% ipython --no-banner

In [1]: import numpy as np

In [2]: from numpy import linalg as LA

In [3]: np.set_printoptions(suppress=True, linewidth=120)

In [4]: J = np.loadtxt("layer15.csv", delimiter=",")

In [5]: J
Out[5]: 
array([[  5.,   4.,   4.],
       [  3.,   3.,   1.],
       [ -2.,   5.,  -1.],
       [  2.,   0.,   3.],
       [  3.,  -5.,   8.],
       [  1.,  -1.,  11.],
       [  5.,  -6.,   9.],
       [  2.,  -6.,   6.],
       [  5.,  -8.,   8.],
       [ 10.,  -4.,   8.],
       [ 13.,  -2.,  13.],
       [ 16.,  -4.,   8.],
       [ 13.,  -3.,  13.],
       [ 18.,  -7.,  18.],
       [ 20.,  -6.,  18.],
       [ 18.,  -5.,  13.],
       [ 18.,  -6.,  13.],
       [ 14.,  -6.,  11.],
       [ 15.,  -9.,   8.],
       [ 10., -12.,   6.],
       [  5., -14.,   3.],
       [  2., -13.,   0.],
       [  1., -12.,   5.],
       [  4., -14.,   7.],
       [  3., -12.,   3.],
       [  0., -15.,   3.],
       [ -2., -17.,   6.],
       [  1., -21.,   2.]])

In [6]: Ac = J - J.mean(axis=0)

In [7]: evecs = LA.svd(Ac)[2][:2]

In [8]: A2 = Ac - Ac @ evecs.T @ evecs

In [9]: np.round((Ac @ evecs.T).std(axis=0), 2)
Out[9]: array([8.13, 6.05])

In [10]: np.round(np.diag(evecs.T @ evecs), 2)
Out[10]: array([0.69, 1.  , 0.31])

In [11]: idx = J[:, 1] > np.median(J[:, 1])

In [12]: r0 = J[idx].mean(axis=0) - J[~idx].mean(axis=0)

In [13]: np.argsort(-np.abs(r0).round(6), kind="stable")
Out[13]: array([1, 0, 2])

In [14]: r0.round(2)
Out[14]: array([ 0.34,  9.73, -0.05])

In [15]: x = np.array([0, 1, 0])

In [16]: a = np.maximum(J @ x, 0)

In [17]: np.maximum(J @ x, 0) - np.maximum(-J @ x, 0)
Out[17]: 
array([  4.,   3.,   5.,   0.,  -5.,  -1.,  -6.,  -6.,  -8.,  -4.,  -2.,  -4.,  -3.,  -7.,  -6.,  -5.,  -6.,  -6.,
        -9., -12., -14., -13., -12., -14., -12., -15., -17., -21.])

In [18]: print(J.T @ a)
[19. 50. 14.]

In [19]: print(J * (a > 1e-9)[:, None])
[[ 5.  4.  4.]
 [ 3.  3.  1.]
 [-2.  5. -1.]
 [ 0.  0.  0.]
 [ 0. -0.  0.]
 [ 0. -0.  0.]
 [ 0. -0.  0.]
 [ 0. -0.  0.]
 [ 0. -0.  0.]
 [ 0. -0.  0.]
 [ 0. -0.  0.]
 [ 0. -0.  0.]
 [ 0. -0.  0.]
 [ 0. -0.  0.]
 [ 0. -0.  0.]
 [ 0. -0.  0.]
 [ 0. -0.  0.]
 [ 0. -0.  0.]
 [ 0. -0.  0.]
 [ 0. -0.  0.]
 [ 0. -0.  0.]
 [ 0. -0.  0.]
 [ 0. -0.  0.]
 [ 0. -0.  0.]
 [ 0. -0.  0.]
 [ 0. -0.  0.]
 [-0. -0.  0.]
 [ 0. -0.  0.]]

In [20]: np.flatnonzero(a > 1e-9)
Out[20]: array([0, 1, 2])

In [21]: cov = np.cov(J, rowvar=False)

In [22]: print(np.round(LA.eigvalsh(cov)[::-1], 2))
[68.58 37.93  6.6 ]

In [23]: np.round(np.corrcoef(J.T), 2)
Out[23]: 
array([[1.  , 0.17, 0.8 ],
       [0.17, 1.  , 0.14],
       [0.8 , 0.14, 1.  ]])

In [24]: cov.shape
Out[24]: (3, 3)

In [25]: np.round(np.corrcoef(J[:, 2], J[:, 0])[0, 1], 2)
Out[25]: np.float64(0.8)

In [26]: cov.round(2)
Out[26]: 
array([[47.45,  7.52, 27.45],
       [ 7.52, 40.59,  4.33],
       [27.45,  4.33, 25.06]])
